% python3 -q
>>> import numpy as np
>>> np.set_printoptions(precision=2, suppress=True, linewidth=100)
>>> def rnd(a):
...     return np.round(a, 2) + 0
... 
>>> F = np.load("arr.npy")
>>> F
array([[ 5,  5,  5,  5,  5,  5,  5,  5,  5],
       [ 5, 10, 10, 10, 10, 10, 10, 10, 10],
       [ 5, 10, 15, 15, 15, 15, 15, 15, 15],
       [ 5, 10, 15, 20, 20, 20, 20, 20, 20],
       [ 5, 10, 15, 20, 25, 25, 25, 25, 25],
       [ 5, 10, 15, 20, 25, 30, 30, 30, 30],
       [ 5, 10, 15, 20, 25, 30, 35, 35, 35],
       [ 5, 10, 15, 20, 25, 30, 35, 40, 40],
       [ 5, 10, 15, 20, 25, 30, 35, 40, 45]])
>>> # symmetric, so the eigenvalues are real
>>> M2 = F / np.sqrt((F ** 2).mean(axis=1, keepdims=True))
>>> rnd(np.linalg.norm(M2, axis=1))
array([3., 3., 3., 3., 3., 3., 3., 3., 3.])
>>> low = np.linalg.cholesky(F)
>>> rnd(low)
array([[2.24, 0.  , 0.  , 0.  , 0.  , 0.  , 0.  , 0.  , 0.  ],
       [2.24, 2.24, 0.  , 0.  , 0.  , 0.  , 0.  , 0.  , 0.  ],
       [2.24, 2.24, 2.24, 0.  , 0.  , 0.  , 0.  , 0.  , 0.  ],
       [2.24, 2.24, 2.24, 2.24, 0.  , 0.  , 0.  , 0.  , 0.  ],
       [2.24, 2.24, 2.24, 2.24, 2.24, 0.  , 0.  , 0.  , 0.  ],
       [2.24, 2.24, 2.24, 2.24, 2.24, 2.24, 0.  , 0.  , 0.  ],
       [2.24, 2.24, 2.24, 2.24, 2.24, 2.24, 2.24, 0.  , 0.  ],
       [2.24, 2.24, 2.24, 2.24, 2.24, 2.24, 2.24, 2.24, 0.  ],
       [2.24, 2.24, 2.24, 2.24, 2.24, 2.24, 2.24, 2.24, 2.24]])
>>> ev, evecs = np.linalg.eigh(F)
>>> rnd(evecs.T @ F @ evecs)
array([[  1.28,   0.  ,   0.  ,   0.  ,   0.  ,   0.  ,   0.  ,   0.  ,   0.  ],
       [  0.  ,   1.4 ,   0.  ,   0.  ,   0.  ,   0.  ,   0.  ,   0.  ,   0.  ],
       [  0.  ,   0.  ,   1.62,   0.  ,   0.  ,   0.  ,   0.  ,   0.  ,   0.  ],
       [  0.  ,   0.  ,   0.  ,   2.01,   0.  ,   0.  ,   0.  ,   0.  ,   0.  ],
       [  0.  ,   0.  ,   0.  ,   0.  ,   2.73,   0.  ,   0.  ,   0.  ,   0.  ],
       [  0.  ,   0.  ,   0.  ,   0.  ,   0.  ,   4.18,   0.  ,   0.  ,   0.  ],
       [  0.  ,   0.  ,   0.  ,   0.  ,   0.  ,   0.  ,   7.75,   0.  ,   0.  ],
       [  0.  ,   0.  ,   0.  ,   0.  ,   0.  ,   0.  ,   0.  ,  20.74,   0.  ],
       [  0.  ,   0.  ,   0.  ,   0.  ,   0.  ,   0.  ,   0.  ,   0.  , 183.3 ]])
>>> rnd(evecs.T @ evecs)
array([[1., 0., 0., 0., 0., 0., 0., 0., 0.],
       [0., 1., 0., 0., 0., 0., 0., 0., 0.],
       [0., 0., 1., 0., 0., 0., 0., 0., 0.],
       [0., 0., 0., 1., 0., 0., 0., 0., 0.],
       [0., 0., 0., 0., 1., 0., 0., 0., 0.],
       [0., 0., 0., 0., 0., 1., 0., 0., 0.],
       [0., 0., 0., 0., 0., 0., 1., 0., 0.],
       [0., 0., 0., 0., 0., 0., 0., 1., 0.],
       [0., 0., 0., 0., 0., 0., 0., 0., 1.]])
>>> ev, evecs = np.linalg.eigh(F)
>>> x0 = np.array([-4, -6, 3, -5, -7, 2, 5, -4, 8])
>>> x0 @ F @ x0
np.int64(1915)
>>> rnd(evecs * np.abs(ev) @ evecs.T)
array([[ 5.,  5.,  5.,  5.,  5.,  5.,  5.,  5.,  5.],
       [ 5., 10., 10., 10., 10., 10., 10., 10., 10.],
       [ 5., 10., 15., 15., 15., 15., 15., 15., 15.],
       [ 5., 10., 15., 20., 20., 20., 20., 20., 20.],
       [ 5., 10., 15., 20., 25., 25., 25., 25., 25.],
       [ 5., 10., 15., 20., 25., 30., 30., 30., 30.],
       [ 5., 10., 15., 20., 25., 30., 35., 35., 35.],
       [ 5., 10., 15., 20., 25., 30., 35., 40., 40.],
       [ 5., 10., 15., 20., 25., 30., 35., 40., 45.]])
>>> rnd(np.linalg.eigvalsh(F[1:, 1:]))
array([  1.3 ,   1.45,   1.78,   2.41,   3.74,   7.14,  19.91, 182.28])
>>> rnd(evecs * np.maximum(ev, 0) @ evecs.T)
array([[ 5.,  5.,  5.,  5.,  5.,  5.,  5.,  5.,  5.],
       [ 5., 10., 10., 10., 10., 10., 10., 10., 10.],
       [ 5., 10., 15., 15., 15., 15., 15., 15., 15.],
       [ 5., 10., 15., 20., 20., 20., 20., 20., 20.],
       [ 5., 10., 15., 20., 25., 25., 25., 25., 25.],
       [ 5., 10., 15., 20., 25., 30., 30., 30., 30.],
       [ 5., 10., 15., 20., 25., 30., 35., 35., 35.],
       [ 5., 10., 15., 20., 25., 30., 35., 40., 40.],
       [ 5., 10., 15., 20., 25., 30., 35., 40., 45.]])
>>> x0 = np.array([5, 5, 0, -4, 3, -3, 5, -1, -1])
>>> (F @ x0).argmax()
np.int64(6)
>>> F @ (2 * x0)
array([ 90, 130, 120, 110, 140, 140, 170, 150, 140])
>>> F * x0
array([[ 25,  25,   0, -20,  15, -15,  25,  -5,  -5],
       [ 25,  50,   0, -40,  30, -30,  50, -10, -10],
       [ 25,  50,   0, -60,  45, -45,  75, -15, -15],
       [ 25,  50,   0, -80,  60, -60, 100, -20, -20],
       [ 25,  50,   0, -80,  75, -75, 125, -25, -25],
       [ 25,  50,   0, -80,  75, -90, 150, -30, -30],
       [ 25,  50,   0, -80,  75, -90, 175, -35, -35],
       [ 25,  50,   0, -80,  75, -90, 175, -40, -40],
       [ 25,  50,   0, -80,  75, -90, 175, -40, -45]])
>>> np.linalg.norm(F @ x0) <= np.linalg.norm(F, 2) * np.linalg.norm(x0) + 1e-9
np.True_
>>> F @ x0
array([45, 65, 60, 55, 70, 70, 85, 75, 70])
>>> X = np.load("out11.npy")
>>> X
array([[ 1,  1,  1,  1, -1, -1, -1, -1],
       [ 1,  1,  1,  1,  1,  1,  1,  1],
       [ 1, -1,  1, -1, -1,  1, -1,  1],
       [ 1, -1, -1,  1, -1,  1,  1, -1],
       [ 1,  1, -1, -1,  1,  1, -1, -1],
       [ 1, -1, -1,  1,  1, -1, -1,  1],
       [ 1,  1, -1, -1, -1, -1,  1,  1],
       [ 1, -1,  1, -1,  1, -1,  1, -1]])
>>> Uu, sv, Vt = np.linalg.svd(X, full_matrices=False)
>>> rnd(sv)
array([2.83, 2.83, 2.83, 2.83, 2.83, 2.83, 2.83, 2.83])
>>> Uu.shape, sv.shape, Vt.shape
((8, 8), (8,), (8, 8))
>>> np.allclose(Uu * sv @ Vt, X)
True
>>> X.reshape(2, -1)
array([[ 1,  1,  1,  1, -1, -1, -1, -1,  1,  1,  1,  1,  1,  1,  1,  1,  1, -1,  1, -1, -1,  1,
        -1,  1,  1, -1, -1,  1, -1,  1,  1, -1],
       [ 1,  1, -1, -1,  1,  1, -1, -1,  1, -1, -1,  1,  1, -1, -1,  1,  1,  1, -1, -1, -1, -1,
         1,  1,  1, -1,  1, -1,  1, -1,  1, -1]])
>>> X.ravel(order="F")
array([ 1,  1,  1,  1,  1,  1,  1,  1,  1,  1, -1, -1,  1, -1,  1, -1,  1,  1,  1, -1, -1, -1, -1,
        1,  1,  1, -1,  1, -1,  1, -1, -1, -1,  1, -1, -1,  1,  1, -1,  1, -1,  1,  1,  1,  1, -1,
       -1, -1, -1,  1, -1,  1, -1, -1,  1,  1, -1,  1,  1, -1, -1,  1,  1, -1])
>>> T = X.reshape(8, 2, -1)
>>> np.einsum("ihd,ihd->ih", T, T)
array([[4, 4],
       [4, 4],
       [4, 4],
       [4, 4],
       [4, 4],
       [4, 4],
       [4, 4],
       [4, 4]])
>>> M2 = X / np.linalg.norm(X, axis=1, keepdims=True)
>>> G = M2 @ M2.T
>>> np.degrees(np.arccos(np.clip(G[1, 4], -1, 1)))
np.float64(90.0)
>>> rnd(G)
array([[1., 0., 0., 0., 0., 0., 0., 0.],
       [0., 1., 0., 0., 0., 0., 0., 0.],
       [0., 0., 1., 0., 0., 0., 0., 0.],
       [0., 0., 0., 1., 0., 0., 0., 0.],
       [0., 0., 0., 0., 1., 0., 0., 0.],
       [0., 0., 0., 0., 0., 1., 0., 0.],
       [0., 0., 0., 0., 0., 0., 1., 0.],
       [0., 0., 0., 0., 0., 0., 0., 1.]])
>>> (np.abs(G) > 0.9).astype(int)
array([[1, 0, 0, 0, 0, 0, 0, 0],
       [0, 1, 0, 0, 0, 0, 0, 0],
       [0, 0, 1, 0, 0, 0, 0, 0],
       [0, 0, 0, 1, 0, 0, 0, 0],
       [0, 0, 0, 0, 1, 0, 0, 0],
       [0, 0, 0, 0, 0, 1, 0, 0],
       [0, 0, 0, 0, 0, 0, 1, 0],
       [0, 0, 0, 0, 0, 0, 0, 1]])
>>> np.argwhere(np.triu(np.abs(G) > 0.95, 1))
array([], shape=(0, 2), dtype=int64)
>>> rnd(np.linalg.norm(M2, axis=1))
array([1., 1., 1., 1., 1., 1., 1., 1.])
>>> (G - 2 * np.eye(8)).round(6).argmax(axis=1)
array([1, 0, 0, 0, 0, 0, 0, 0])
>>> rnd(G[1])
array([0., 1., 0., 0., 0., 0., 0., 0.])
>>> q, evecs = np.linalg.qr(X[:, :6])[0], np.linalg.qr(X[:, 6:])[0]
>>> sv = np.linalg.svd(q.T @ evecs, compute_uv=False)
>>> rnd(np.degrees(np.arccos(sv.clip(0, 1))))
array([90., 90.])
>>> rnd(np.linalg.norm(q @ q.T - evecs @ evecs.T, 2))
np.float64(1.0)
>>> rnd(sv)
array([0., 0.])
>>> (sv > 0.9).sum()
np.int64(0)
>>> f = np.array([1, -1, -2, -1, -2, 1, 0, 0])
>>> M2 = X + np.outer(f, np.eye(8)[7])
>>> np.linalg.matrix_rank(np.linalg.inv(M2) - np.linalg.inv(X), tol=1e-8)
np.int64(1)
>>> M = np.load("sample1.npy")
>>> rnd(M)
array([[-0.44,  0.38, -0.23, -0.49, -0.39,  0.33, -0.1 , -0.1 ,  0.24,  0.01, -0.16],
       [-0.44,  0.  , -0.06, -0.14, -0.02, -0.8 , -0.02, -0.04, -0.28, -0.06, -0.24],
       [ 0.13, -0.27, -0.29, -0.13, -0.2 , -0.35,  0.03, -0.26,  0.49,  0.31,  0.48],
       [ 0.11, -0.19,  0.14, -0.02, -0.09, -0.17, -0.1 ,  0.4 ,  0.61, -0.5 , -0.3 ],
       [-0.18, -0.55,  0.05,  0.32, -0.28,  0.17, -0.15, -0.21,  0.03,  0.37, -0.5 ],
       [ 0.2 ,  0.26, -0.68,  0.31,  0.05, -0.07, -0.39,  0.34, -0.02,  0.18, -0.16],
       [-0.16, -0.19, -0.08, -0.06,  0.44,  0.1 , -0.65, -0.41,  0.04, -0.34,  0.13],
       [ 0.16,  0.19, -0.3 ,  0.18,  0.23, -0.03,  0.48, -0.55,  0.2 , -0.22, -0.38],
       [ 0.09, -0.17, -0.01, -0.55,  0.58,  0.03,  0.08,  0.2 ,  0.1 ,  0.42, -0.29],
       [ 0.33, -0.43, -0.39, -0.39, -0.28,  0.11,  0.1 ,  0.02, -0.43, -0.34, -0.05],
       [ 0.58,  0.31,  0.35, -0.21, -0.23, -0.2 , -0.37, -0.31, -0.05,  0.14, -0.25]])
>>> rnd(M @ M.T)
array([[1., 0., 0., 0., 0., 0., 0., 0., 0., 0., 0.],
       [0., 1., 0., 0., 0., 0., 0., 0., 0., 0., 0.],
       [0., 0., 1., 0., 0., 0., 0., 0., 0., 0., 0.],
       [0., 0., 0., 1., 0., 0., 0., 0., 0., 0., 0.],
       [0., 0., 0., 0., 1., 0., 0., 0., 0., 0., 0.],
       [0., 0., 0., 0., 0., 1., 0., 0., 0., 0., 0.],
       [0., 0., 0., 0., 0., 0., 1., 0., 0., 0., 0.],
       [0., 0., 0., 0., 0., 0., 0., 1., 0., 0., 0.],
       [0., 0., 0., 0., 0., 0., 0., 0., 1., 0., 0.],
       [0., 0., 0., 0., 0., 0., 0., 0., 0., 1., 0.],
       [0., 0., 0., 0., 0., 0., 0., 0., 0., 0., 1.]])
>>> rnd(np.linalg.svd(M, compute_uv=False))
array([1., 1., 1., 1., 1., 1., 1., 1., 1., 1., 1.])
>>> rnd(np.linalg.pinv(M))
array([[-0.44, -0.44,  0.13,  0.11, -0.18,  0.2 , -0.16,  0.16,  0.09,  0.33,  0.58],
       [ 0.38,  0.  , -0.27, -0.19, -0.55,  0.26, -0.19,  0.19, -0.17, -0.43,  0.31],
       [-0.23, -0.06, -0.29,  0.14,  0.05, -0.68, -0.08, -0.3 , -0.01, -0.39,  0.35],
       [-0.49, -0.14, -0.13, -0.02,  0.32,  0.31, -0.06,  0.18, -0.55, -0.39, -0.21],
       [-0.39, -0.02, -0.2 , -0.09, -0.28,  0.05,  0.44,  0.23,  0.58, -0.28, -0.23],
       [ 0.33, -0.8 , -0.35, -0.17,  0.17, -0.07,  0.1 , -0.03,  0.03,  0.11, -0.2 ],
       [-0.1 , -0.02,  0.03, -0.1 , -0.15, -0.39, -0.65,  0.48,  0.08,  0.1 , -0.37],
       [-0.1 , -0.04, -0.26,  0.4 , -0.21,  0.34, -0.41, -0.55,  0.2 ,  0.02, -0.31],
       [ 0.24, -0.28,  0.49,  0.61,  0.03, -0.02,  0.04,  0.2 ,  0.1 , -0.43, -0.05],
       [ 0.01, -0.06,  0.31, -0.5 ,  0.37,  0.18, -0.34, -0.22,  0.42, -0.34,  0.14],
       [-0.16, -0.24,  0.48, -0.3 , -0.5 , -0.16,  0.13, -0.38, -0.29, -0.05, -0.25]])
>>> rnd(np.linalg.norm(M, axis=0))
array([1., 1., 1., 1., 1., 1., 1., 1., 1., 1., 1.])
>>> m1 = np.loadtxt("dump.csv", delimiter=",")
>>> m1
array([[3., 3., 2., 3., 0.],
       [0., 0., 2., 2., 0.],
       [2., 0., 1., 1., 0.],
       [1., 2., 0., 0., 0.],
       [0., 0., 0., 0., 3.]])
>>> rnd(np.linalg.det(m1))
np.float64(-24.0)
>>> (m1 != 0).astype(int)
array([[1, 1, 1, 1, 0],
       [0, 0, 1, 1, 0],
       [1, 0, 1, 1, 0],
       [1, 1, 0, 0, 0],
       [0, 0, 0, 0, 1]])
